In [1]: import numpy as np

In [2]: from numpy import linalg as LA

In [3]: np.set_printoptions(precision=2, suppress=True, linewidth=100)

In [4]: tidy = lambda a: np.round(a, 2) + 0

In [5]: rng = np.random.default_rng(67250)

In [6]: mat = np.triu(rng.random((8, 8)) < 0.3, 1).astype(int)

In [7]: mat = mat + mat.T

In [8]: mat
Out[8]: 
array([[0, 1, 1, 0, 0, 0, 0, 0],
       [1, 0, 0, 0, 1, 0, 0, 0],
       [1, 0, 0, 0, 0, 0, 0, 1],
       [0, 0, 0, 0, 0, 0, 1, 1],
       [0, 1, 0, 0, 0, 1, 0, 1],
       [0, 0, 0, 0, 1, 0, 0, 0],
       [0, 0, 0, 1, 0, 0, 0, 0],
       [0, 0, 1, 1, 1, 0, 0, 0]])

In [9]: w, vecs = LA.eigh(mat)

In [10]: tidy(LA.svd(mat, compute_uv=False))
Out[10]: array([2.24, 2.05, 1.69, 1.29, 1.  , 1.  , 0.44, 0.23])

In [11]: tidy(vecs.T @ vecs)
Out[11]: 
array([[1., 0., 0., 0., 0., 0., 0., 0.],
       [0., 1., 0., 0., 0., 0., 0., 0.],
       [0., 0., 1., 0., 0., 0., 0., 0.],
       [0., 0., 0., 1., 0., 0., 0., 0.],
       [0., 0., 0., 0., 1., 0., 0., 0.],
       [0., 0., 0., 0., 0., 1., 0., 0.],
       [0., 0., 0., 0., 0., 0., 1., 0.],
       [0., 0., 0., 0., 0., 0., 0., 1.]])

In [12]: tidy(w.sum()), np.trace(mat)
Out[12]: (np.float64(0.0), np.int64(0))

In [13]: Y = mat / np.sqrt((mat ** 2).mean(axis=1, keepdims=True))

In [14]: LA.matrix_rank(Y) == LA.matrix_rank(mat)
Out[14]: np.True_

In [15]: tidy(LA.norm(Y, axis=1))
Out[15]: array([2.83, 2.83, 2.83, 2.83, 2.83, 2.83, 2.83, 2.83])

In [16]: Y[3]
Out[16]: array([0., 0., 0., 0., 0., 0., 2., 2.])

In [17]: (mat + mat.T) / 2
Out[17]: 
array([[0., 1., 1., 0., 0., 0., 0., 0.],
       [1., 0., 0., 0., 1., 0., 0., 0.],
       [1., 0., 0., 0., 0., 0., 0., 1.],
       [0., 0., 0., 0., 0., 0., 1., 1.],
       [0., 1., 0., 0., 0., 1., 0., 1.],
       [0., 0., 0., 0., 1., 0., 0., 0.],
       [0., 0., 0., 1., 0., 0., 0., 0.],
       [0., 0., 1., 1., 1., 0., 0., 0.]])

In [18]: mat @ mat
Out[18]: 
array([[2, 0, 0, 0, 1, 0, 0, 1],
       [0, 2, 1, 0, 0, 1, 0, 1],
       [0, 1, 2, 1, 1, 0, 0, 0],
       [0, 0, 1, 2, 1, 0, 0, 0],
       [1, 0, 1, 1, 3, 0, 0, 0],
       [0, 1, 0, 0, 0, 1, 0, 1],
       [0, 0, 0, 0, 0, 0, 1, 1],
       [1, 1, 0, 0, 0, 1, 1, 3]])

In [19]: np.allclose(mat, mat.T)
Out[19]: True

In [20]: np.argwhere(np.triu(mat))
Out[20]: 
array([[0, 1],
       [0, 2],
       [1, 4],
       [2, 7],
       [3, 6],
       [3, 7],
       [4, 5],
       [4, 7]])

In [21]: np.trace(mat @ mat @ mat) // 6
Out[21]: np.int64(0)

In [22]: low = np.diag(mat.sum(axis=1)) - mat

In [23]: low @ np.ones(8)
Out[23]: array([0., 0., 0., 0., 0., 0., 0., 0.])

In [24]: LA.matrix_rank(low)
Out[24]: np.int64(7)

In [25]: low
Out[25]: 
array([[ 2, -1, -1,  0,  0,  0,  0,  0],
       [-1,  2,  0,  0, -1,  0,  0,  0],
       [-1,  0,  2,  0,  0,  0,  0, -1],
       [ 0,  0,  0,  2,  0,  0, -1, -1],
       [ 0, -1,  0,  0,  3, -1,  0, -1],
       [ 0,  0,  0,  0, -1,  1,  0,  0],
       [ 0,  0,  0, -1,  0,  0,  1,  0],
       [ 0,  0, -1, -1, -1,  0,  0,  3]])

In [26]: (LA.eigvalsh(low) < 1e-8).sum()
Out[26]: np.int64(1)

In [27]: Y = mat + rng.integers(-2, 3, (8, 6)) @ rng.integers(-2, 3, (6, 8))

In [28]: Y
Out[28]: 
array([[  8,   8,   0,  -5,  -3,   5,   5,   2],
       [  7,   2,  -1,  -8,   6,  -4,   3,  -1],
       [  2,   7,   6,  -7,  -6,  -7,  -2,   9],
       [ -3,  -9,  -3,   7,   3,   2,  -1,  -2],
       [  1,  -3,  -2,   0,   5,  -3,   3,   0],
       [ -3,   0,   6,  -5,  -3, -11,  -8,   7],
       [  1,   6,   3,   0,  -6,   3,   0,   4],
       [ -4,  -3,   5,   0,  -4,  -6, -10,   5]])

In [29]: LA.matrix_rank(Y - mat, tol=1e-8)
Out[29]: np.int64(6)

In [30]: Y - mat
Out[30]: 
array([[  8,   7,  -1,  -5,  -3,   5,   5,   2],
       [  6,   2,  -1,  -8,   5,  -4,   3,  -1],
       [  1,   7,   6,  -7,  -6,  -7,  -2,   8],
       [ -3,  -9,  -3,   7,   3,   2,  -2,  -3],
       [  1,  -4,  -2,   0,   5,  -4,   3,  -1],
       [ -3,   0,   6,  -5,  -4, -11,  -8,   7],
       [  1,   6,   3,  -1,  -6,   3,   0,   4],
       [ -4,  -3,   4,  -1,  -5,  -6, -10,   5]])

In [31]: W0 = np.load("sample11.npy")

In [32]: W0
Out[32]: 
array([[ 0,  3,  3,  3,  1,  3],
       [ 2,  1,  2,  3,  3,  3],
       [ 2,  1,  1,  2,  1,  2],
       [ 1,  2,  3,  1,  0,  3],
       [ 1,  1,  3,  0,  2,  3],
       [-2,  2,  1,  0, -2,  0]])

In [33]: C2 = W0.T @ W0

In [34]: LA.matrix_rank(C2)
Out[34]: np.int64(5)

In [35]: np.trace(C2), (W0 ** 2).sum()
Out[35]: (np.int64(149), np.int64(149))

In [36]: (W0 @ W0.T).shape
Out[36]: (6, 6)

In [37]: labels = rng.permutation(6)

In [38]: labels
Out[38]: array([5, 4, 0, 1, 2, 3])

In [39]: Y = W0[labels][:, labels]

In [40]: np.trace(Y)
Out[40]: np.int64(5)

In [41]: Y
Out[41]: 
array([[ 0, -2, -2,  2,  1,  0],
       [ 3,  2,  1,  1,  3,  0],
       [ 3,  1,  0,  3,  3,  3],
       [ 3,  3,  2,  1,  2,  3],
       [ 2,  1,  2,  1,  1,  2],
       [ 3,  0,  1,  2,  3,  1]])

In [42]: np.allclose(Y, W0)
Out[42]: False

In [43]: np.diag(Y)
Out[43]: array([0, 2, 0, 1, 1, 1])

In [44]: tidy(np.sort(np.abs(LA.eigvals(Y))))
Out[44]: array([0.  , 1.12, 1.25, 1.25, 2.  , 8.02])

In [45]: left, sigma, Vh = LA.svd(Y)

In [46]: vecs = Vh[:(sigma > 1e-8).sum()]

In [47]: x = Y[2] + 5 * Y[4] + rng.integers(2) * np.eye(6)[2]

In [48]: x
Out[48]: array([13.,  6., 11.,  8.,  8., 13.])

In [49]: np.allclose(vecs.T @ vecs @ x, x)
Out[49]: False

In [50]: tidy(LA.norm(x - vecs.T @ vecs @ x))
Out[50]: np.float64(0.33)

In [51]: labels = rng.permutation(8)

In [52]: labels
Out[52]: array([7, 5, 0, 1, 4, 3, 2, 6])

In [53]: Y = mat[labels][:, labels]

In [54]: np.allclose(Y, mat)
Out[54]: False

In [55]: np.diag(Y)
Out[55]: array([0, 0, 0, 0, 0, 0, 0, 0])

In [56]: tidy(np.sort(np.abs(LA.eigvals(Y))))
Out[56]: array([0.23, 0.44, 1.  , 1.  , 1.29, 1.69, 2.05, 2.24])

In [57]: np.trace(Y)
Out[57]: np.int64(0)

In [58]: Y
Out[58]: 
array([[0, 0, 0, 0, 1, 1, 1, 0],
       [0, 0, 0, 0, 1, 0, 0, 0],
       [0, 0, 0, 1, 0, 0, 1, 0],
       [0, 0, 1, 0, 1, 0, 0, 0],
       [1, 1, 0, 1, 0, 0, 0, 0],
       [1, 0, 0, 0, 0, 0, 0, 1],
       [1, 0, 1, 0, 0, 0, 0, 0],
       [0, 0, 0, 0, 0, 1, 0, 0]])

In [59]: tidy(LA.det(Y)), tidy(LA.det(mat[labels]))
Out[59]: (np.float64(1.0), np.float64(-1.0))

In [60]: np.all(LA.eigvalsh(mat) > 0)
Out[60]: np.False_

In [61]: arr = np.load("case10.npy")

In [62]: arr
Out[62]: 
array([[-1., -2.,  0.,  0.,  0.,  0.,  0.],
       [-2.,  2., -2.,  0.,  0.,  0.,  0.],
       [ 0., -2., -1., -2.,  0.,  0.,  0.],
       [ 0.,  0., -2.,  1., -2.,  0.,  0.],
       [ 0.,  0.,  0., -2.,  0., -2.,  0.],
       [ 0.,  0.,  0.,  0., -2.,  0., -2.],
       [ 0.,  0.,  0.,  0.,  0., -2., -1.]])

In [63]: left, sigma, Vh = LA.svd(arr, full_matrices=False)

In [64]: tidy(np.abs(Vh[0]))
Out[64]: array([0.24, 0.62, 0.43, 0.48, 0.32, 0.19, 0.07])

In [65]: np.allclose(left * sigma @ Vh, arr)
Out[65]: True

In [66]: tidy(Vh @ Vh.T)
Out[66]: 
array([[1., 0., 0., 0., 0., 0., 0.],
       [0., 1., 0., 0., 0., 0., 0.],
       [0., 0., 1., 0., 0., 0., 0.],
       [0., 0., 0., 1., 0., 0., 0.],
       [0., 0., 0., 0., 1., 0., 0.],
       [0., 0., 0., 0., 0., 1., 0.],
       [0., 0., 0., 0., 0., 0., 1.]])

In [67]: left.shape, sigma.shape, Vh.shape
Out[67]: ((7, 7), (7,), (7, 7))

In [68]: tidy(left.T @ arr @ Vh.T)
Out[68]: 
array([[4.15, 0.  , 0.  , 0.  , 0.  , 0.  , 0.  ],
       [0.  , 3.65, 0.  , 0.  , 0.  , 0.  , 0.  ],
       [0.  , 0.  , 3.24, 0.  , 0.  , 0.  , 0.  ],
       [0.  , 0.  , 0.  , 2.96, 0.  , 0.  , 0.  ],
       [0.  , 0.  , 0.  , 0.  , 1.73, 0.  , 0.  ],
       [0.  , 0.  , 0.  , 0.  , 0.  , 1.66, 0.  ],
       [0.  , 0.  , 0.  , 0.  , 0.  , 0.  , 0.71]])

In [69]: w, vecs = LA.eigh(arr)

In [70]: (w > 1e-8).sum(), (w < -1e-8).sum()
Out[70]: (np.int64(3), np.int64(4))

In [71]: tidy(vecs.T @ vecs)
Out[71]: 
array([[1., 0., 0., 0., 0., 0., 0.],
       [0., 1., 0., 0., 0., 0., 0.],
       [0., 0., 1., 0., 0., 0., 0.],
       [0., 0., 0., 1., 0., 0., 0.],
       [0., 0., 0., 0., 1., 0., 0.],
       [0., 0., 0., 0., 0., 1., 0.],
       [0., 0., 0., 0., 0., 0., 1.]])

In [72]: np.abs(vecs[:, -1]).round(6).argmax()
Out[72]: np.int64(1)

In [73]: tidy(np.abs(vecs[:, -1]))
Out[73]: array([0.24, 0.62, 0.43, 0.48, 0.32, 0.19, 0.07])

In [74]: tidy(LA.eigvalsh(arr @ arr))
Out[74]: array([ 0.5 ,  2.76,  3.  ,  8.75, 10.49, 13.29, 17.2 ])

In [75]: x = np.array([0, 1, 7, 4, -5, -3, -9])

In [76]: target = arr @ x

In [77]: target
Out[77]: array([ -2., -12., -17.,   0.,  -2.,  28.,  15.])

In [78]: tidy(LA.solve(arr, arr[:, 2]))
Out[78]: array([0., 0., 1., 0., 0., 0., 0.])

In [79]: tidy(LA.solve(arr, -2 * target))
Out[79]: array([  0.,  -2., -14.,  -8.,  10.,   6.,  18.])

In [80]: tidy(LA.solve(arr, target + arr[:, 1]))
Out[80]: array([ 0.,  2.,  7.,  4., -5., -3., -9.])

In [81]: J = np.load("w.npy")

In [82]: J
Out[82]: 
array([[  4,  -8,  -2,  -5,  -2,  -5,   2,   9,  -1],
       [ -8,  16,   4,  10,   4,  10,  -4, -18,   2],
       [  0,   0,   0,   0,   0,   0,   0,   0,   0],
       [  4,  -8,  -2,  -5,  -2,  -5,   2,   9,  -1],
       [ -8,  16,   4,  10,   4,  10,  -4, -18,   2],
       [ -4,   8,   2,   5,   2,   5,  -2,  -9,   1],
       [ -4,   8,   2,   5,   2,   5,  -2,  -9,   1],
       [  4,  -8,  -2,  -5,  -2,  -5,   2,   9,  -1]])

In [83]: # columns 2 and 4 are equal

In [84]: np.argsort(-LA.norm(J, axis=0).round(6), kind="stable")[:3]
Out[84]: array([7, 1, 3])

In [85]: LA.cond(J) > 100
Out[85]: np.True_

In [86]: [round(float(x), 2) for x in LA.svd(J, compute_uv=False)[:3]]
Out[86]: [53.96, 0.0, 0.0]

In [87]: LA.matrix_rank(J, rtol=0.1)
Out[87]: np.int64(1)

In [88]: tidy(LA.norm(J, 2) / LA.norm(J))
Out[88]: np.float64(1.0)

In [89]: left, sigma, Vh = LA.svd(J)

In [90]: vecs = Vh[:(sigma > 1e-8).sum()]

In [91]: x = J[5] + -1 * J[6] + rng.integers(2) * np.eye(9)[8]

In [92]: x
Out[92]: array([0., 0., 0., 0., 0., 0., 0., 0., 1.])

In [93]: tidy(LA.norm(x - vecs.T @ vecs @ x))
Out[93]: np.float64(1.0)

In [94]: LA.matrix_rank(np.vstack([J, x]))
Out[94]: np.int64(2)

In [95]: tidy(np.diag(vecs.T @ vecs))
Out[95]: array([0.07, 0.29, 0.02, 0.11, 0.02, 0.11, 0.02, 0.36, 0.  ])

In [96]: F = np.diag(5 * np.array([-1, -1, -2, 3, 1])) + np.array([[2, 3, 2, 5, 4],
    ...:     [3, 2, 1, 0, 5],
    ...:     [5, 1, 2, 5, 2],
    ...:     [5, 4, 3, 2, 4],
    ...:     [5, 5, 0, 0, 5]])

In [97]: F
Out[97]: 
array([[-3,  3,  2,  5,  4],
       [ 3, -3,  1,  0,  5],
       [ 5,  1, -8,  5,  2],
       [ 5,  4,  3, 17,  4],
       [ 5,  5,  0,  0, 10]])

In [98]: u = np.array([6, 9, -9])

In [99]: np.polyval(u, F[4])
Out[99]: array([186, 186,  -9,  -9, 681])

In [100]: np.correlate(F[4], F[1], "full")
Out[100]: array([ 25,  25,   5, -10,  50,  15,  10, -30,  30])

In [101]: np.cross(F[4, :3], F[1, :3])
Out[101]: array([  5,  -5, -30])

In [102]: w, vecs = LA.eig(F)

In [103]: tidy(F @ vecs[:, 0] - w[0] * vecs[:, 0])
Out[103]: array([0., 0., 0., 0., 0.])

In [104]: tidy(np.sort(LA.eigvals(F @ F)))
Out[104]: array([ 12.19,  33.7 ,  91.49, 136.57, 407.05])

In [105]: tidy(np.prod(w))
Out[105]: np.float64(-45710.0)

In [106]: tidy(w)
Out[106]: array([20.18, 11.69, -9.57, -3.49, -5.81])

In [107]: Y = np.array([[-3, -3], [-1, -5]])

In [108]: cent = np.kron(Y, F)

In [109]: LA.matrix_rank(cent)
Out[109]: np.int64(10)

In [110]: cent.shape
Out[110]: (10, 10)

In [111]: cent
Out[111]: 
array([[  9,  -9,  -6, -15, -12,   9,  -9,  -6, -15, -12],
       [ -9,   9,  -3,   0, -15,  -9,   9,  -3,   0, -15],
       [-15,  -3,  24, -15,  -6, -15,  -3,  24, -15,  -6],
       [-15, -12,  -9, -51, -12, -15, -12,  -9, -51, -12],
       [-15, -15,   0,   0, -30, -15, -15,   0,   0, -30],
       [  3,  -3,  -2,  -5,  -4,  15, -15, -10, -25, -20],
       [ -3,   3,  -1,   0,  -5, -15,  15,  -5,   0, -25],
       [ -5,  -1,   8,  -5,  -2, -25,  -5,  40, -25, -10],
       [ -5,  -4,  -3, -17,  -4, -25, -20, -15, -85, -20],
       [ -5,  -5,   0,   0, -10, -25, -25,   0,   0, -50]])

In [112]: tidy(LA.norm(cent, 2)), tidy(LA.norm(Y, 2) * LA.norm(F, 2))
Out[112]: (np.float64(136.19), np.float64(136.19))
